% python3 -q
>>> import numpy as np
>>> from numpy import linalg as LA
>>> np.set_printoptions(precision=2, suppress=True, linewidth=140, sign=" ")
>>> def tidy(a):
...     return np.round(a, 2) + 0
... 
>>> E = np.load("test5.npy")
>>> E
array([[ 0,  0,  0,  0,  0],
       [ 4,  4,  1,  0,  5],
       [ 0,  0,  1,  0,  0],
       [ 0,  0,  0,  0,  0],
       [ 1,  0,  0,  1,  0],
       [ 0,  4,  0,  2,  0]])
>>> tidy(LA.norm(E, 2) / LA.norm(E))
np.float64(0.89)
>>> Uu, sigma, Vt = LA.svd(E)
>>> vecs = Vt[:(sigma > 1e-8).sum()]
>>> rng = np.random.default_rng(2780)
>>> x0 = E[1] + 4 * E[2] + rng.integers(2) * np.eye(5)[3]
>>> x0
array([ 4.,  4.,  5.,  0.,  5.])
>>> tidy(np.diag(vecs.T @ vecs))
array([ 0.73,  0.93,  1.  ,  0.73,  0.61])
>>> x0 = np.array([9, 9, 2, 8, -7])
>>> LA.norm(E @ x0) <= LA.norm(E, 2) * LA.norm(x0) + 1e-9
np.True_
>>> E @ np.ones(5)
array([  0.,  14.,   1.,   0.,   2.,   6.])
>>> E * x0
array([[  0,   0,   0,   0,   0],
       [ 36,  36,   2,   0, -35],
       [  0,   0,   2,   0,   0],
       [  0,   0,   0,   0,   0],
       [  9,   0,   0,   8,   0],
       [  0,  36,   0,  16,   0]])
>>> r = LA.matrix_rank(E)
>>> r
np.int64(4)
>>> N = LA.svd(E)[2][r:].T
>>> np.allclose(E @ N, 0)
True
>>> LA.matrix_rank(E.T @ E), LA.matrix_rank(E @ E.T)
(np.int64(4), np.int64(4))
>>> Uu, sigma, Vt = LA.svd(E)
>>> np.argmax(sigma[:-1] / (sigma[1:] + 1e-6)) + 1
np.int64(4)
>>> tidy(sigma)
array([ 8.01,  3.77,  1.29,  0.99,  0.  ])
>>> Y = Uu[:, :4] @ np.diag(sigma[:4]) @ Vt[:4]
>>> tidy(LA.norm(E - Y) / LA.norm(E))
np.float64(0.0)
>>> tidy(np.abs(E - Y).max())
np.float64(0.0)
>>> LA.matrix_rank(E, rtol=0.05)
np.int64(4)
>>> tidy(LA.norm(E - Y, 2)), tidy(sigma[4])
(np.float64(0.0), np.float64(0.0))
>>> arr = np.diag(np.array([-3, 2, -3, -3, 3, 1, 2])) + -1 * np.eye(7, k=1) + -1 * np.eye(7, k=-1)
>>> arr
array([[-3., -1.,  0.,  0.,  0.,  0.,  0.],
       [-1.,  2., -1.,  0.,  0.,  0.,  0.],
       [ 0., -1., -3., -1.,  0.,  0.,  0.],
       [ 0.,  0., -1., -3., -1.,  0.,  0.],
       [ 0.,  0.,  0., -1.,  3., -1.,  0.],
       [ 0.,  0.,  0.,  0., -1.,  1., -1.],
       [ 0.,  0.,  0.,  0.,  0., -1.,  2.]])
>>> # symmetric
>>> tidy(LA.eigvalsh(arr).min())
np.float64(-4.17)
>>> np.all(LA.eigvalsh(arr) > 0)
np.False_
>>> data = np.load("x.npy")
>>> data
array([[-1.,  1.,  1.],
       [ 1., -1.,  1.],
       [ 1.,  1., -1.]])
>>> q, Rm = LA.qr(data)
>>> q.shape, Rm.shape
((3, 3), (3, 3))
>>> tidy(abs(Rm[0, 0])), tidy(LA.norm(data[:, 0]))
(np.float64(1.73), np.float64(1.73))
>>> tidy(q)
array([[-0.58,  0.41,  0.71],
       [ 0.58, -0.41,  0.71],
       [ 0.58,  0.82,  0.  ]])
>>> tidy(q.T @ q)
array([[ 1.,  0.,  0.],
       [ 0.,  1.,  0.],
       [ 0.,  0.,  1.]])
>>> tidy(Rm)
array([[ 1.73, -0.58, -0.58],
       [ 0.  ,  1.63, -0.82],
       [ 0.  ,  0.  ,  1.41]])
>>> tidy(np.abs(np.diag(Rm)))
array([ 1.73,  1.63,  1.41])
>>> np.allclose(Rm.T @ Rm, data.T @ data)
True
